% ipython --no-banner

In [1]: import numpy as np

In [2]: import numpy.linalg as la

In [3]: np.set_printoptions(precision=1, suppress=True, linewidth=100, floatmode="fixed")

In [4]: J = np.load("m.npy")

In [5]: print(J)
[[ 0  5 -5]
 [ 0  0 -4]
 [ 0  0 -1]]

In [6]: # triangular, det is the product of the diagonal

In [7]: U, s, Vt = la.svd(J)

In [8]: evecs = Vt[:(s > 1e-8).sum()]

In [9]: rng = np.random.default_rng(66436)

In [10]: x = J[1] + 2 * J[0] + rng.integers(2) * np.eye(3)[1]

In [11]: x
Out[11]: array([  0.0,  10.0, -14.0])

In [12]: np.diag(evecs.T @ evecs)
Out[12]: array([0.0, 1.0, 1.0])

In [13]: la.matrix_rank(np.vstack([J, x]))
Out[13]: np.int64(2)

In [14]: np.round(evecs.T @ evecs, 1) + 0
Out[14]: 
array([[0.0, 0.0, 0.0],
       [0.0, 1.0, 0.0],
       [0.0, 0.0, 1.0]])

In [15]: A = np.loadtxt("w.csv", delimiter=",")

In [16]: A
Out[16]: 
array([[ 1.0,  3.0,  1.0],
       [-1.0,  6.0,  2.0],
       [-1.0,  8.0,  1.0],
       [-3.0, 10.0,  3.0],
       [-1.0,  8.0,  5.0],
       [ 2.0,  8.0,  8.0],
       [ 5.0,  8.0,  6.0],
       [ 4.0, 10.0,  6.0],
       [ 5.0,  7.0,  5.0],
       [ 2.0,  9.0,  5.0],
       [ 5.0,  7.0,  2.0],
       [ 7.0,  8.0,  4.0],
       [ 8.0, 10.0,  7.0],
       [ 9.0, 13.0,  6.0],
       [10.0, 11.0,  7.0],
       [10.0,  8.0,  5.0]])

In [17]: W1 = np.array([[0, 2, 0, 2], [1, 0, 2, 2], [2, 2, 2, 1]])

In [18]: coef = np.array([0, -2, 1, 2])

In [19]: act = np.maximum(A @ W1 + coef, 0)

In [20]: (act > 0).mean(axis=0)
Out[20]: array([1.0, 0.8, 1.0, 1.0])

In [21]: C = np.array([[5, 5], [9, 5], [6, 8], [9, 1]])

In [22]: print(act @ C)
[[ 196.0  118.0]
 [ 278.0  200.0]
 [ 317.0  219.0]
 [ 413.0  315.0]
 [ 495.0  357.0]
 [ 750.0  504.0]
 [ 760.0  466.0]
 [ 794.0  500.0]
 [ 676.0  406.0]
 [ 638.0  416.0]
 [ 529.0  295.0]
 [ 734.0  416.0]
 [ 987.0  585.0]
 [1079.0  629.0]
 [1094.0  632.0]
 [ 891.0  489.0]]
